$ ipython --no-banner

In [1]: import numpy as np

In [2]: import numpy.linalg as la

In [3]: np.set_printoptions(precision=1, suppress=True, linewidth=140)

In [4]: B = np.array([[2, 1], [3, 0]])

In [5]: data = np.block([[np.zeros((2, 2)), B], [B.T, np.zeros((2, 2))]])

In [6]: print(data)
[[0. 0. 2. 1.]
 [0. 0. 3. 0.]
 [2. 3. 0. 0.]
 [1. 0. 0. 0.]]

In [7]: # symmetric

In [8]: B = la.invert(data)
Traceback (most recent call last):
  Cell In[8], line 1
    B = la.invert(data)
AttributeError: module 'numpy.linalg' has no attribute 'invert'


In [9]: B = la.inv(data)

In [10]: print(np.round(la.det(data) * B, 1) + 0)
[[ 0.  0.  0.  9.]
 [ 0.  0.  3. -6.]
 [ 0.  3.  0.  0.]
 [ 9. -6.  0.  0.]]

In [11]: print(round(la.cond(data), 1))
4.4

In [12]: print(np.allclose(B, data.T))
False

In [13]: arr = np.load("data.npy")

In [14]: print(arr)
[[-3 -2 -1  0  1  2  3  4  5]
 [ 6  7  8  9 10 11 12 13 14]
 [15 16 17 18 19 20 21 22 23]
 [24 25 26 27 28 29 30 31 32]
 [33 34 35 36 37 38 39 40 41]
 [42 43 44 45 46 47 48 49 50]
 [51 52 53 54 55 56 57 58 59]
 [60 61 62 63 64 65 66 67 68]
 [69 70 71 72 73 74 75 76 77]
 [78 79 80 81 82 83 84 85 86]
 [87 88 89 90 91 92 93 94 95]]

In [15]: # null space of dimension 7

In [16]: U, sv, vt = la.svd(arr)

In [17]: vecs = vt[:(sv > 1e-8).sum()]

In [18]: rng = np.random.default_rng(31)

In [19]: x = arr[3] + 5 * arr[7] + rng.integers(2) * np.eye(9)[2]

In [20]: print(x)
[324. 330. 337. 342. 348. 354. 360. 366. 372.]

In [21]: print(np.round(vecs.T @ vecs, 1) + 0)
[[ 0.4  0.3  0.2  0.2  0.1  0.   0.  -0.1 -0.2]
 [ 0.3  0.3  0.2  0.2  0.1  0.1  0.   0.  -0.1]
 [ 0.2  0.2  0.2  0.1  0.1  0.1  0.   0.   0. ]
 [ 0.2  0.2  0.1  0.1  0.1  0.1  0.1  0.1  0. ]
 [ 0.1  0.1  0.1  0.1  0.1  0.1  0.1  0.1  0.1]
 [ 0.   0.1  0.1  0.1  0.1  0.1  0.1  0.2  0.2]
 [ 0.   0.   0.   0.1  0.1  0.1  0.2  0.2  0.2]
 [-0.1  0.   0.   0.1  0.1  0.2  0.2  0.3  0.3]
 [-0.2 -0.1  0.   0.   0.1  0.2  0.2  0.3  0.4]]

In [22]: print(np.diag(vecs.T @ vecs))
[0.4 0.3 0.2 0.1 0.1 0.1 0.2 0.3 0.4]

In [23]: r = la.matrix_rank(arr)

In [24]: print(r)
2

In [25]: ns = la.svd(arr)[2][r:].T

In [26]: print(la.matrix_rank(arr.T @ arr), la.matrix_rank(arr @ arr.T))
2 2

In [27]: print(ns.shape)
(9, 7)

In [28]: print(np.allclose(arr @ ns, 0))
True

In [29]: print(np.round(ns @ ns.T, 1) + 0)
[[ 0.6 -0.3 -0.2 -0.2 -0.1  0.   0.   0.1  0.2]
 [-0.3  0.7 -0.2 -0.2 -0.1 -0.1  0.   0.   0.1]
 [-0.2 -0.2  0.8 -0.1 -0.1 -0.1  0.   0.   0. ]
 [-0.2 -0.2 -0.1  0.9 -0.1 -0.1 -0.1 -0.1  0. ]
 [-0.1 -0.1 -0.1 -0.1  0.9 -0.1 -0.1 -0.1 -0.1]
 [ 0.  -0.1 -0.1 -0.1 -0.1  0.9 -0.1 -0.2 -0.2]
 [ 0.   0.   0.  -0.1 -0.1 -0.1  0.8 -0.2 -0.2]
 [ 0.1  0.   0.  -0.1 -0.1 -0.2 -0.2  0.7 -0.3]
 [ 0.2  0.1  0.   0.  -0.1 -0.2 -0.2 -0.3  0.6]]

In [30]: print([int(la.matrix_rank(arr[:, :j + 1])) for j in range(9)])
[1, 2, 2, 2, 2, 2, 2, 2, 2]

In [31]: print([int(la.matrix_rank(arr[:i])) for i in range(1, len(arr) + 1)])
[1, 2, 2, 2, 2, 2, 2, 2, 2, 2, 2]

In [32]: print([int(la.matrix_rank(np.delete(arr, i, axis=0))) for i in range(11)])
[2, 2, 2, 2, 2, 2, 2, 2, 2, 2, 2]
